$ python -q
>>> import numpy as np
>>> import numpy.linalg as la
>>> np.set_printoptions(precision=2, suppress=True, linewidth=120)
>>> W0 = np.load("w.npy")
>>> W0
array([[ 3.,  0.,  2., -2.],
       [ 0.,  2.,  0.,  0.],
       [ 2.,  0.,  6., -4.],
       [-2.,  0., -4.,  6.]])
>>> w, V = la.eigvalsh(W0)
Traceback (most recent call last):
  File "<python-input-5>", line 1, in <module>
    w, V = la.eigvalsh(W0)
    ^^^^
ValueError: too many values to unpack (expected 2)
>>> w, V = la.eigh(W0)
>>> (w > 1e-8).sum(), (w < -1e-8).sum()
(np.int64(4), np.int64(0))
>>> np.round(V @ np.diag(w) @ V.T, 2) + 0
array([[ 3.,  0.,  2., -2.],
       [ 0.,  2.,  0.,  0.],
       [ 2.,  0.,  6., -4.],
       [-2.,  0., -4.,  6.]])
>>> w
array([ 2.,  2.,  2., 11.])
>>> la.eigvalsh(W0 + -1 * np.eye(4))
array([ 1.,  1.,  1., 10.])
>>> np.unique(w.round(6) + 0, return_counts=True)[1]
array([3, 1])
>>> w.sum(), np.trace(W0)
(np.float64(17.0), np.float64(17.0))
>>> np.abs(V[:, -1]).round(6).argmax()
np.int64(2)
>>> w1 = np.array([[-1, -2], [-3, -9], [-9, -6], [1, -4]])
>>> beta = np.array([1, 5])
>>> act = np.maximum(W0 @ w1 + beta, 0)
>>> act
array([[ 0.,  0.],
       [ 0.,  0.],
       [ 0.,  0.],
       [45.,  9.]])
>>> cent = np.array([[1, 2, 1], [3, 2, 1]])
>>> (act @ cent).round(6).argmax(axis=1)
array([0, 0, 0, 1])
>>> U, sv, Vt = la.svd(act)
>>> V = Vt[:(sv > 1e-8).sum()]
>>> rng = np.random.default_rng(140)
>>> x0 = act[3] + -1 * act[1] + rng.integers(2) * np.eye(2)[1]
>>> x0
array([45., 10.])
>>> np.diag(V.T @ V)
array([0.96, 0.04])
>>> round(float(la.norm(x0 - V.T @ V @ x0)), 2)
0.98
>>> np.allclose(V.T @ V @ x0, x0)
False
>>> la.matrix_rank(np.vstack([act, x0]))
np.int64(2)
>>> arr = np.load("dump.npy")
>>> arr
array([[ 0,  0,  2],
       [ 0,  0,  2],
       [-2, -2,  0]])
>>> proj = np.triu(np.array([[0, 0, -2], [1, 1, 1], [0, 2, -1]]), 1) + np.eye(3)
>>> M2 = proj @ arr @ la.inv(proj)
>>> round(float(la.det(M2)), 2)
0.0
>>> A = np.load("arr.npy")
>>> A
array([[ 0.74,  0.83,  1.  ],
       [-0.96, -0.92, -0.98],
       [ 0.41,  0.31,  0.33],
       [ 0.9 ,  0.74,  0.45],
       [ 0.71,  0.56,  0.59],
       [ 0.98,  0.83, -0.39],
       [ 0.9 ,  0.56, -0.79],
       [ 0.54,  0.35,  0.08],
       [-0.88, -0.61,  0.36],
       [ 0.46,  0.41,  0.65],
       [ 0.92,  0.75,  0.34],
       [-0.57, -0.49, -0.66],
       [ 0.3 , -0.28, -0.98],
       [-0.96, -0.86, -0.6 ],
       [-0.3 , -0.13,  0.24],
       [ 0.13,  0.19,  0.52],
       [-0.74, -0.64, -0.8 ],
       [ 0.84,  0.58, -0.12],
       [ 1.  ,  0.97,  0.91],
       [-0.64,  0.02,  0.98],
       [-0.82, -0.42,  0.8 ]])
>>> Xc = A - A.mean(axis=0)
>>> U, sv, Vt = la.svd(Xc, full_matrices=False)
>>> np.searchsorted(np.cumsum(sv ** 2) / (sv ** 2).sum(), 0.9) + 1
np.int64(2)
>>> np.abs(Vt[-1])
array([0.57, 0.79, 0.2 ])
>>> sv
array([4.45, 2.76, 0.38])
>>> (np.sign(U[:, 0]) == np.sign(U[0, 0])).astype(int)
array([1, 0, 1, 1, 1, 1, 1, 1, 0, 1, 1, 0, 0, 0, 0, 1, 0, 1, 1, 0, 0])
>>> np.abs(U[:, 0]).argmax()
np.int64(1)
>>> np.abs(Vt[0]).argmax()
np.int64(0)
>>> feats = np.loadtxt("a.csv", delimiter=",")
>>> feats
array([[ 0.,  2., -9.],
       [-2.,  0., -1.],
       [ 9.,  1.,  0.]])
>>> M2 = feats / la.norm(feats, axis=1, keepdims=True)
>>> C2 = M2 @ M2.T
>>> np.argwhere(np.triu(np.abs(C2) > 0.95, 1))
array([], shape=(0, 2), dtype=int64)
>>> C2
array([[ 1.  ,  0.44,  0.02],
       [ 0.44,  1.  , -0.89],
       [ 0.02, -0.89,  1.  ]])
>>> (C2 - 2 * np.eye(3)).round(6).argmax(axis=1)
array([1, 0, 0])
>>> la.norm(M2, axis=1)
array([1., 1., 1.])
